$ python -q
>>> import numpy as np
>>> from numpy import linalg as LA
>>> np.set_printoptions(precision=3, suppress=True, linewidth=120, sign=" ")
>>> A2 = np.array([[-2, -1, -2, -1, 0, 2, 2, -2, 0],
...     [0, 0, -2, -2, 1, 1, -1, -2, 2],
...     [-1, -2, -1, -1, 0, -1, 0, 1, 2],
...     [-2, 0, -1, -1, 0, -2, 0, 2, 2],
...     [2, 0, 1, 2, -2, -2, 2, -1, -2],
...     [0, 0, 0, 2, 2, 1, -1, 0, 0],
...     [2, 2, 0, 2, 1, 2, -1, 0, 2],
...     [-1, 0, -2, -1, -1, -2, -2, 0, 1],
...     [0, 1, -1, -1, 0, 1, 2, 0, 1]])
>>> A2[-1] = A2[0]
>>> mat = A2 + 0.02 * np.eye(9)
>>> mat
array([[-1.98, -1.  , -2.  , -1.  ,  0.  ,  2.  ,  2.  , -2.  ,  0.  ],
       [ 0.  ,  0.02, -2.  , -2.  ,  1.  ,  1.  , -1.  , -2.  ,  2.  ],
       [-1.  , -2.  , -0.98, -1.  ,  0.  , -1.  ,  0.  ,  1.  ,  2.  ],
       [-2.  ,  0.  , -1.  , -0.98,  0.  , -2.  ,  0.  ,  2.  ,  2.  ],
       [ 2.  ,  0.  ,  1.  ,  2.  , -1.98, -2.  ,  2.  , -1.  , -2.  ],
       [ 0.  ,  0.  ,  0.  ,  2.  ,  2.  ,  1.02, -1.  ,  0.  ,  0.  ],
       [ 2.  ,  2.  ,  0.  ,  2.  ,  1.  ,  2.  , -0.98,  0.  ,  2.  ],
       [-1.  ,  0.  , -2.  , -1.  , -1.  , -2.  , -2.  ,  0.02,  1.  ],
       [-2.  , -1.  , -2.  , -1.  ,  0.  ,  2.  ,  2.  , -2.  ,  0.02]])
>>> np.allclose(mat @ mat.T, mat.T @ mat)
False
>>> np.allclose(mat, mat.T)
False
>>> round(float(np.abs(LA.eigvals(mat)).max()), 3)
4.482
>>> np.sort(np.abs(LA.eigvals(mat)))
array([ 0.02 ,  2.027,  2.027,  2.801,  2.853,  3.145,  3.145,  4.482,  4.482])
>>> (mat - mat.T) / 2
array([[ 0. , -0.5, -0.5,  0.5, -1. ,  1. ,  0. , -0.5,  1. ],
       [ 0.5,  0. ,  0. , -1. ,  0.5,  0.5, -1.5, -1. ,  1.5],
       [ 0.5,  0. ,  0. ,  0. , -0.5, -0.5,  0. ,  1.5,  2. ],
       [-0.5,  1. ,  0. ,  0. , -1. , -2. , -1. ,  1.5,  1.5],
       [ 1. , -0.5,  0.5,  1. ,  0. , -2. ,  0.5,  0. , -1. ],
       [-1. , -0.5,  0.5,  2. ,  2. ,  0. , -1.5,  1. , -1. ],
       [ 0. ,  1.5,  0. ,  1. , -0.5,  1.5,  0. ,  1. ,  0. ],
       [ 0.5,  1. , -1.5, -1.5,  0. , -1. , -1. ,  0. ,  1.5],
       [-1. , -1.5, -2. , -1.5,  1. ,  1. ,  0. , -1.5,  0. ]])
>>> np.trace(mat)
np.float64(-5.82)
>>> (mat + mat.T) / 2
array([[-1.98, -0.5 , -1.5 , -1.5 ,  1.  ,  1.  ,  2.  , -1.5 , -1.  ],
       [-0.5 ,  0.02, -2.  , -1.  ,  0.5 ,  0.5 ,  0.5 , -1.  ,  0.5 ],
       [-1.5 , -2.  , -0.98, -1.  ,  0.5 , -0.5 ,  0.  , -0.5 ,  0.  ],
       [-1.5 , -1.  , -1.  , -0.98,  1.  ,  0.  ,  1.  ,  0.5 ,  0.5 ],
       [ 1.  ,  0.5 ,  0.5 ,  1.  , -1.98,  0.  ,  1.5 , -1.  , -1.  ],
       [ 1.  ,  0.5 , -0.5 ,  0.  ,  0.  ,  1.02,  0.5 , -1.  ,  1.  ],
       [ 2.  ,  0.5 ,  0.  ,  1.  ,  1.5 ,  0.5 , -0.98, -1.  ,  2.  ],
       [-1.5 , -1.  , -0.5 ,  0.5 , -1.  , -1.  , -1.  ,  0.02, -0.5 ],
       [-1.  ,  0.5 ,  0.  ,  0.5 , -1.  ,  1.  ,  2.  , -0.5 ,  0.02]])
